In [1]: import numpy as np

In [2]: from numpy import linalg as LA

In [3]: np.set_printoptions(suppress=True, linewidth=120)

In [4]: def rd(a):
   ...:     return np.round(a, 4) + 0
   ...: 

In [5]: F = np.loadtxt("case2.csv", delimiter=",")

In [6]: F
Out[6]: 
array([[ 1.7131, -4.587 , -0.8329, -6.3097],
       [ 1.9328, -4.8732,  1.6022, -3.1576],
       [ 0.5627, -2.0237,  1.0536, -2.6646],
       [ 3.4891, -3.8827,  0.9689, -6.7783],
       [-2.4157,  2.7251, -0.5236,  0.6508],
       [ 1.2903, -3.1665,  0.799 , -4.4579],
       [-1.0766,  4.0847, -1.7004, -0.2141],
       [-2.2928,  3.7723, -1.0238, -0.8345],
       [ 2.6834, -5.0302, -0.6249, -5.2737],
       [-1.9568,  2.1106, -1.5977,  1.4487],
       [ 1.7622, -4.4236,  0.2505, -5.2367],
       [-1.5558,  2.9146, -0.7202, -2.5342],
       [-0.2863, -2.9827, -0.5315, -5.0359],
       [-0.3808,  2.0096, -0.8151, -0.4451],
       [ 0.751 , -6.1344, -0.922 , -4.1544],
       [ 2.1965, -4.1889,  2.6942, -3.318 ],
       [ 2.2825, -3.4852,  1.1286, -3.9914],
       [ 0.8903, -4.8012,  0.2229, -4.8551],
       [ 1.5177, -4.7235, -0.5803, -1.1378]])

In [7]: x0 = np.array([9, 5, 8, -6])

In [8]: y = F @ x0

In [9]: rd(LA.solve(F.T @ F, F.T @ y))
Out[9]: array([ 9.,  5.,  8., -6.])

In [10]: rd(LA.pinv(F) @ F)
Out[10]: 
array([[1., 0., 0., 0.],
       [0., 1., 0., 0.],
       [0., 0., 1., 0.],
       [0., 0., 0., 1.]])

In [11]: rng = np.random.default_rng(602764)

In [12]: y = y + 0.05 * rng.normal(size=19)

In [13]: rd(y)
Out[13]: 
array([ 23.5935,  24.8143,  19.3583,  60.3566, -16.2717,  28.979 ,  -1.5353,  -5.0155,  25.6046, -28.5159,  27.2208,
        10.0644,   8.4597,   2.7388,  -6.4082,  40.2929,  36.0728,  14.981 ,  -7.7628])

In [14]: beta, *_ = LA.lstsq(F, y)

In [15]: rd(beta)
Out[15]: array([ 8.9949,  4.999 ,  8.0107, -5.9988])

In [16]: rd(LA.norm(y - F @ beta))
Out[16]: np.float64(0.1898)

In [17]: x0 = np.array([-3, -3, 1, 2])

In [18]: a = np.maximum(F @ x0, 0)

In [19]: F * (a > 1e-9)[:, None]
Out[19]: 
array([[ 0.    , -0.    , -0.    , -0.    ],
       [ 1.9328, -4.8732,  1.6022, -3.1576],
       [ 0.5627, -2.0237,  1.0536, -2.6646],
       [ 0.    , -0.    ,  0.    , -0.    ],
       [-0.    ,  0.    , -0.    ,  0.    ],
       [ 0.    , -0.    ,  0.    , -0.    ],
       [-0.    ,  0.    , -0.    , -0.    ],
       [-0.    ,  0.    , -0.    , -0.    ],
       [ 0.    , -0.    , -0.    , -0.    ],
       [-1.9568,  2.1106, -1.5977,  1.4487],
       [ 0.    , -0.    ,  0.    , -0.    ],
       [-0.    ,  0.    , -0.    , -0.    ],
       [-0.    , -0.    , -0.    , -0.    ],
       [-0.    ,  0.    , -0.    , -0.    ],
       [ 0.751 , -6.1344, -0.922 , -4.1544],
       [ 2.1965, -4.1889,  2.6942, -3.318 ],
       [ 0.    , -0.    ,  0.    , -0.    ],
       [ 0.8903, -4.8012,  0.2229, -4.8551],
       [ 1.5177, -4.7235, -0.5803, -1.1378]])

In [20]: rd(np.tanh(F @ x0))
Out[20]: 
array([-0.9999,  0.9995,  0.107 , -1.    , -0.1491, -0.9863, -1.    , -1.    , -0.9995,  0.6849, -0.9775, -1.    ,
       -0.662 , -1.    ,  1.    ,  0.9664, -0.997 ,  0.9778,  1.    ])

In [21]: np.flatnonzero(a > 1e-9)
Out[21]: array([ 1,  2,  9, 14, 15, 17, 18])
